>>> import numpy as np
>>> from numpy import linalg as LA
>>> np.set_printoptions(precision=2, suppress=True, linewidth=160)
>>> F = np.load("mat.npy")
>>> F
array([[ 6,  5,  7, 28],
       [ 1,  7,  2,  8],
       [ 0,  8,  7, 28]])
>>> U, s, VT = LA.svd(F, full_matrices=False)
>>> (s > 1e-8).sum()
np.int64(3)
>>> np.round(VT @ VT.T, 2) + 0
array([[1., 0., 0.],
       [0., 1., 0.],
       [0., 0., 1.]])
>>> np.cumsum(s ** 2) / np.sum(s ** 2)
array([0.98, 0.99, 1.  ])
>>> np.abs(U[:, 0]).round(6).argmax()
np.int64(2)
>>> np.allclose(U * s @ VT, F)
True
>>> np.round(U.T @ F @ VT.T, 2) + 0
array([[43.16,  0.  ,  0.  ],
       [ 0.  ,  5.76,  0.  ],
       [ 0.  ,  0.  ,  3.63]])
>>> np.round(np.sqrt((s ** 2).sum()), 2), round(float(LA.norm(F)), 2)
(np.float64(43.69), 43.69)
>>> mat = np.load("m.npy")
>>> mat
array([[-0.16,  2.12, -1.41, -0.31, -0.84],
       [ 0.34, -2.72,  1.78,  0.44,  0.84],
       [-0.2 ,  1.12, -0.72, -0.2 , -0.24]])
>>> rk = LA.matrix_rank(mat)
>>> rk
np.int64(2)
>>> ns = LA.svd(mat)[2][rk:].T
>>> [int(LA.matrix_rank(mat[:i])) for i in range(1, len(mat) + 1)]
[1, 2, 2]
>>> [int(LA.matrix_rank(mat[:, :j + 1])) for j in range(5)]
[1, 2, 2, 2, 2]
>>> np.allclose(mat @ ns, 0)
True
>>> [round(float(x), 2) for x in LA.svd(mat, compute_uv=False)[:3]]
[4.56, 0.23, 0.0]
>>> np.argsort(-LA.norm(mat, axis=0).round(6), kind="stable")[:3]
array([1, 2, 4])
>>> LA.matrix_rank(mat, rtol=0.1)
np.int64(1)
>>> np.abs(np.diag(LA.qr(mat)[1])) > 1e-9
array([ True,  True, False])
>>> np.allclose(mat[:-1].T @ LA.lstsq(mat[:-1].T, mat[-1])[0], mat[-1])
True
>>> LA.lstsq(mat[:-1].T, mat[-1])[2]
np.int32(2)
>>> M = np.load("case8.npy")
>>> M
array([[-0.28, -0.11,  0.66],
       [ 0.73, -0.63,  0.26],
       [-0.54, -0.43,  0.36],
       [-0.32, -0.64, -0.61]])
>>> # orthonormal columns
>>> Y = np.array([[3, 2, 2], [2, 1, 2]])
>>> basis = np.kron(Y, M)
>>> basis.shape
(8, 9)
>>> round(LA.norm(basis, 2), 2), round(float(LA.norm(Y, 2) * LA.norm(M, 2)), 2)
(np.float64(5.06), 5.06)
>>> x0 = np.array([1, 1, 1])
>>> rhs = M @ x0
>>> c, lr = np.zeros(3), 1 / LA.norm(M, 2) ** 2
>>> for i in range(200):
...     c -= lr * M.T @ (M @ c - rhs)
...     if i % 50 == 0: print(i, round(LA.norm(M @ c - rhs), 2))
... 
0 0.0
50 0.0
100 0.0
150 0.0
>>> c
array([1., 1., 1.])
>>> round(float(LA.cond(M)), 2)
1.0
>>> rng = np.random.default_rng(747447)
>>> labels = rng.permutation(3)
>>> Y = M[:, labels] * rng.choice([-1, 1], 3)
>>> Y
array([[-0.28, -0.66,  0.11],
       [ 0.73, -0.26,  0.63],
       [-0.54, -0.36,  0.43],
       [-0.32,  0.61,  0.64]])
>>> U, _, VT = LA.svd(M.T @ Y)
>>> labels
array([0, 2, 1])
>>> m1 = np.arange(20).reshape(4, 5) + -1
>>> m1
array([[-1,  0,  1,  2,  3],
       [ 4,  5,  6,  7,  8],
       [ 9, 10, 11, 12, 13],
       [14, 15, 16, 17, 18]])
>>> # rows and columns are dependent
>>> C2 = m1.T @ m1
>>> C2
array([[294, 320, 346, 372, 398],
       [320, 350, 380, 410, 440],
       [346, 380, 414, 448, 482],
       [372, 410, 448, 486, 524],
       [398, 440, 482, 524, 566]])
>>> np.diag(C2)
array([294, 350, 414, 486, 566])
>>> t = np.radians(60)
>>> r_ = np.eye(5)
>>> r_[3, 3] = r_[2, 2] = np.cos(t)
>>> r_[3, 2], r_[2, 3] = -np.sin(t), np.sin(t)
>>> r_
array([[ 1.  ,  0.  ,  0.  ,  0.  ,  0.  ],
       [ 0.  ,  1.  ,  0.  ,  0.  ,  0.  ],
       [ 0.  ,  0.  ,  0.5 ,  0.87,  0.  ],
       [ 0.  ,  0.  , -0.87,  0.5 ,  0.  ],
       [ 0.  ,  0.  ,  0.  ,  0.  ,  1.  ]])
>>> Y = m1 @ r_.T
>>> np.allclose(LA.norm(m1, axis=1), LA.norm(Y, axis=1))
True
>>> np.allclose(m1 @ m1.T, Y @ Y.T)
True
>>> Y
array([[-1.  ,  0.  ,  2.23,  0.13,  3.  ],
       [ 4.  ,  5.  ,  9.06, -1.7 ,  8.  ],
       [ 9.  , 10.  , 15.89, -3.53, 13.  ],
       [14.  , 15.  , 22.72, -5.36, 18.  ]])
>>> np.abs(Y - m1).max(axis=0)
array([ 0.  ,  0.  ,  6.72, 22.36,  0.  ])
